$ ipython --no-banner

In [1]: import numpy as np

In [2]: import numpy.linalg as la

In [3]: np.set_printoptions(precision=2, suppress=True, linewidth=120, floatmode="fixed")

In [4]: def tidy(a):
   ...:     return np.round(a, 2) + 0
   ...: 

In [5]: W0 = np.array([[4, 4, 4, 4], [4, 8, 8, 8], [4, 8, 12, 12], [4, 8, 12, 16]])

In [6]: rng = np.random.default_rng(5181)

In [7]: lab = rng.permutation(4)

In [8]: lab
Out[8]: array([2, 3, 1, 0])

In [9]: other = W0[lab][:, lab]

In [10]: np.diag(other)
Out[10]: array([12, 16,  8,  4])

In [11]: other
Out[11]: 
array([[12, 12,  8,  4],
       [12, 16,  8,  4],
       [ 8,  8,  8,  4],
       [ 4,  4,  4,  4]])

In [12]: tidy(np.sort(np.abs(la.eigvals(other))))
Out[12]: array([ 1.13,  1.70,  4.00, 33.16])

In [13]: tidy(la.det(other)), tidy(la.det(W0[lab]))
Out[13]: (np.float64(256.0), np.float64(-256.0))

In [14]: vec = np.array([-1, 2, 2, 0])

In [15]: target = other @ vec

In [16]: target
Out[16]: array([28, 36, 24, 12])

In [17]: tidy(la.solve(other.T, other[3]))
Out[17]: array([0.00, 0.00, 0.00, 1.00])

In [18]: tidy(la.solve(other, target))
Out[18]: array([-1.00,  2.00,  2.00,  0.00])

In [19]: other = la.inv(W0)

In [20]: tidy(la.cond(W0))
Out[20]: np.float64(29.28)

In [21]: (np.abs(other) > 1e-9).astype(int)
Out[21]: 
array([[1, 1, 0, 0],
       [1, 1, 1, 0],
       [0, 1, 1, 1],
       [0, 0, 1, 1]])

In [22]: tidy(la.det(W0) * other)
Out[22]: 
array([[128.00, -64.00,   0.00,   0.00],
       [-64.00, 128.00, -64.00,   0.00],
       [  0.00, -64.00, 128.00, -64.00],
       [  0.00,   0.00, -64.00,  64.00]])

In [23]: tidy(la.det(W0) * la.det(other))
Out[23]: np.float64(1.0)

In [24]: tidy(la.inv(other))
Out[24]: 
array([[ 4.00,  4.00,  4.00,  4.00],
       [ 4.00,  8.00,  8.00,  8.00],
       [ 4.00,  8.00, 12.00, 12.00],
       [ 4.00,  8.00, 12.00, 16.00]])

In [25]: data = np.loadtxt("block17.csv", delimiter=",")

In [26]: data
Out[26]: 
array([[ 0.00, -4.00, -1.00,  5.00,  2.00],
       [ 4.00,  0.00, -2.00, -4.00,  2.00],
       [ 1.00,  2.00,  0.00,  4.00,  0.00],
       [-5.00,  4.00, -4.00,  0.00,  3.00],
       [-2.00, -2.00,  0.00, -3.00,  0.00]])

In [27]: # skew, so no eigenvalue has a real part

In [28]: tidy(np.sort(np.abs(la.eigvals(data))))
Out[28]: array([0.00, 5.19, 5.19, 8.25, 8.25])

In [29]: tidy(la.matrix_power(data, 4))
Out[29]: 
array([[ 2541.00, -1340.00,  1080.00,  -566.00,  -725.00],
       [-1340.00,  1992.00,  -990.00,  -580.00,   530.00],
       [ 1080.00,  -990.00,  1062.00,   225.00,  -810.00],
       [ -566.00,  -580.00,   225.00,  4441.00,   130.00],
       [ -725.00,   530.00,  -810.00,   130.00,   682.00]])

In [30]: data.inv()
Traceback (most recent call last):
  Cell In[30], line 1
    data.inv()
AttributeError: 'numpy.ndarray' object has no attribute 'inv'


In [31]: tidy(la.det(data))
Out[31]: np.float64(0.0)

In [32]: arr = np.loadtxt("out11.csv", delimiter=",")

In [33]: arr
Out[33]: 
array([[1.00, 0.50, 0.25],
       [0.50, 1.00, 0.50],
       [0.25, 0.50, 1.00]])

In [34]: O, R = la.qr(arr)

In [35]: tidy(R)
Out[35]: 
array([[-1.15, -0.98, -0.65],
       [ 0.00, -0.73, -0.66],
       [ 0.00,  0.00,  0.67]])

In [36]: tidy(O)
Out[36]: 
array([[-0.87,  0.49,  0.00],
       [-0.44, -0.78, -0.45],
       [-0.22, -0.39,  0.89]])

In [37]: np.trace(O @ O.T)
Out[37]: np.float64(3.0)

In [38]: O.shape, R.shape
Out[38]: ((3, 3), (3, 3))

In [39]: tidy(abs(R[0, 0])), tidy(la.norm(arr[:, 0]))
Out[39]: (np.float64(1.15), np.float64(1.15))

In [40]: np.allclose(R.T @ R, arr.T @ arr)
Out[40]: True

In [41]: U, s, VT = la.svd(data)

In [42]: vecs = VT[:(s > 1e-8).sum()]

In [43]: vec = data[4] + -3 * data[3] + rng.integers(2) * np.eye(5)[0]

In [44]: vec
Out[44]: array([ 13.00, -14.00,  12.00,  -3.00,  -9.00])

In [45]: tidy(vecs.T @ vecs)
Out[45]: 
array([[ 1.00,  0.01,  0.03,  0.00,  0.03],
       [ 0.01,  0.99, -0.08,  0.01, -0.08],
       [ 0.03, -0.08,  0.51,  0.03, -0.49],
       [ 0.00,  0.01,  0.03,  1.00,  0.03],
       [ 0.03, -0.08, -0.49,  0.03,  0.51]])

In [46]: np.allclose(vecs.T @ vecs @ vec, vec)
Out[46]: True

In [47]: tidy(np.sort(np.abs(la.eigvals(arr))))
Out[47]: array([0.41, 0.75, 1.84])

In [48]: (arr + arr.T) / 2
Out[48]: 
array([[1.00, 0.50, 0.25],
       [0.50, 1.00, 0.50],
       [0.25, 0.50, 1.00]])

In [49]: tidy(arr @ arr)
Out[49]: 
array([[1.31, 1.12, 0.75],
       [1.12, 1.50, 1.12],
       [0.75, 1.12, 1.31]])

In [50]: np.allclose(arr, arr.T)
Out[50]: True

In [51]: tidy(la.matrix_power(arr, 3))
Out[51]: 
array([[2.06, 2.16, 1.64],
       [2.16, 2.62, 2.16],
       [1.64, 2.16, 2.06]])

In [52]: (arr - arr.T) / 2
Out[52]: 
array([[0.00, 0.00, 0.00],
       [0.00, 0.00, 0.00],
       [0.00, 0.00, 0.00]])

In [53]: assert arr == arr.T
Traceback (most recent call last):
  Cell In[53], line 1
    assert arr == arr.T
ValueError: The truth value of an array with more than one element is ambiguous. Use a.any() or a.all()


In [54]: tidy(la.det(arr))
Out[54]: np.float64(0.56)

In [55]: np.allclose(arr @ arr.T, arr.T @ arr)
Out[55]: True

In [56]: vec = np.ones(3)

In [57]: for _ in range(7):
    ...:     vec = arr @ vec
    ...:     vec /= la.norm(vec)
    ...:     print(round(vec @ arr @ vec, 2))
    ...: 
1.84
1.84
1.84
1.84
1.84
1.84
1.84

In [58]: tidy(la.eigvalsh(arr)[-1])
Out[58]: np.float64(1.84)

In [59]: tidy(vec)
Out[59]: array([0.54, 0.64, 0.54])

In [60]: vals, vecs = la.eig(arr)

In [61]: tidy(arr @ vecs[:, 0] - vals[0] * vecs[:, 0])
Out[61]: array([0.00, 0.00, 0.00])

In [62]: tidy(np.sort(la.eigvals(arr @ arr)))
Out[62]: array([0.17, 0.56, 3.40])

In [63]: tidy(np.sort(la.eigvals(arr.T)))
Out[63]: array([0.41, 0.75, 1.84])

In [64]: tidy(np.prod(vals))
Out[64]: np.float64(0.56)

In [65]: X = np.load("dump.npy")

In [66]: X
Out[66]: 
array([[1, 0],
       [0, 1]])

In [67]: [int(la.matrix_rank(la.matrix_power(X, p))) for p in range(1, 3)]
Out[67]: [2, 2]

In [68]: la.matrix_rank(X - X[0, 0] * np.eye(2))
Out[68]: np.int64(0)

In [69]: X @ X
Out[69]: 
array([[1, 0],
       [0, 1]])

In [70]: X.sum(axis=1)
Out[70]: array([1, 1])

In [71]: la.matrix_power(X, 100)
Out[71]: 
array([[1, 0],
       [0, 1]])

In [72]: p = np.eye(2)[0]

In [73]: for _ in range(6):
    ...:     p = p @ X
    ...:     print(p.round(2))
    ...: 
[1.00 0.00]
[1.00 0.00]
[1.00 0.00]
[1.00 0.00]
[1.00 0.00]
[1.00 0.00]

In [74]: vec = np.array([5, 5])

In [75]: X @ vec
Out[75]: array([5, 5])

In [76]: X @ X @ vec
Out[76]: array([5, 5])

In [77]: X @ X
Out[77]: 
array([[1, 0],
       [0, 1]])

In [78]: tidy(la.det(X))
Out[78]: np.float64(1.0)
